$ ipython --no-banner

In [1]: import numpy as np

In [2]: from numpy import linalg as LA

In [3]: np.set_printoptions(suppress=True, linewidth=120)

In [4]: tidy = lambda a: np.round(a, 2) + 0

In [5]: K = np.load("m.npy")

In [6]: print(tidy(K))
[[0.25 0.   0.25 0.25 0.25 0.   0.   0.  ]
 [0.   1.   0.   0.   0.   0.   0.   0.  ]
 [0.33 0.   0.33 0.   0.   0.   0.   0.33]
 [0.   0.   0.   0.67 0.   0.33 0.   0.  ]
 [0.   0.25 0.25 0.   0.25 0.   0.   0.25]
 [0.   0.   0.   0.   0.   0.67 0.   0.33]
 [0.   0.33 0.33 0.   0.   0.   0.33 0.  ]
 [0.   0.   0.   0.   0.   0.   0.   1.  ]]

In [7]: t3 = np.stack([K, -1 * K, K[::-1]])

In [8]: print(tidy(LA.det(t3)))
[0. 0. 0.]

In [9]: print(LA.matrix_rank(t3.reshape(3, -1)))
2

In [10]: print((t3 @ K.T).shape)
(3, 8, 8)

In [11]: print(LA.matrix_rank(t3))
[8 8 8]

In [12]: print(t3.shape)
(3, 8, 8)

In [13]: print(tidy(t3.sum(axis=0)))
[[0.   0.   0.   0.   0.   0.   0.   1.  ]
 [0.   0.33 0.33 0.   0.   0.   0.33 0.  ]
 [0.   0.   0.   0.   0.   0.67 0.   0.33]
 [0.   0.25 0.25 0.   0.25 0.   0.   0.25]
 [0.   0.   0.   0.67 0.   0.33 0.   0.  ]
 [0.33 0.   0.33 0.   0.   0.   0.   0.33]
 [0.   1.   0.   0.   0.   0.   0.   0.  ]
 [0.25 0.   0.25 0.25 0.25 0.   0.   0.  ]]

In [14]: O, Rm = LA.qr(K)

In [15]: print(tidy(O @ Rm))
[[0.25 0.   0.25 0.25 0.25 0.   0.   0.  ]
 [0.   1.   0.   0.   0.   0.   0.   0.  ]
 [0.33 0.   0.33 0.   0.   0.   0.   0.33]
 [0.   0.   0.   0.67 0.   0.33 0.   0.  ]
 [0.   0.25 0.25 0.   0.25 0.   0.   0.25]
 [0.   0.   0.   0.   0.   0.67 0.   0.33]
 [0.   0.33 0.33 0.   0.   0.   0.33 0.  ]
 [0.   0.   0.   0.   0.   0.   0.   1.  ]]

In [16]: X = np.array([[-1, 0, -1, 4], [-2, -1, -4, -2], [0, 1, -4, 1], [5, 4, -5, -5]])

In [17]: print(round(np.log10(LA.cond(X))))
2

In [18]: print([round(float(x), 2) for x in LA.svd(X, compute_uv=False)[:3]])
[10.19, 5.64, 4.04]

In [19]: print(tidy(np.abs(LA.svd(X)[2][-1])))
[0.59 0.79 0.16 0.12]

In [20]: print(tidy(LA.norm(X, 2) / LA.norm(X)))
0.83

In [21]: print(LA.cond(X) > 100)
True

In [22]: print(np.argsort(-LA.norm(X, axis=0).round(6), kind="stable")[:3])
[2 3 0]
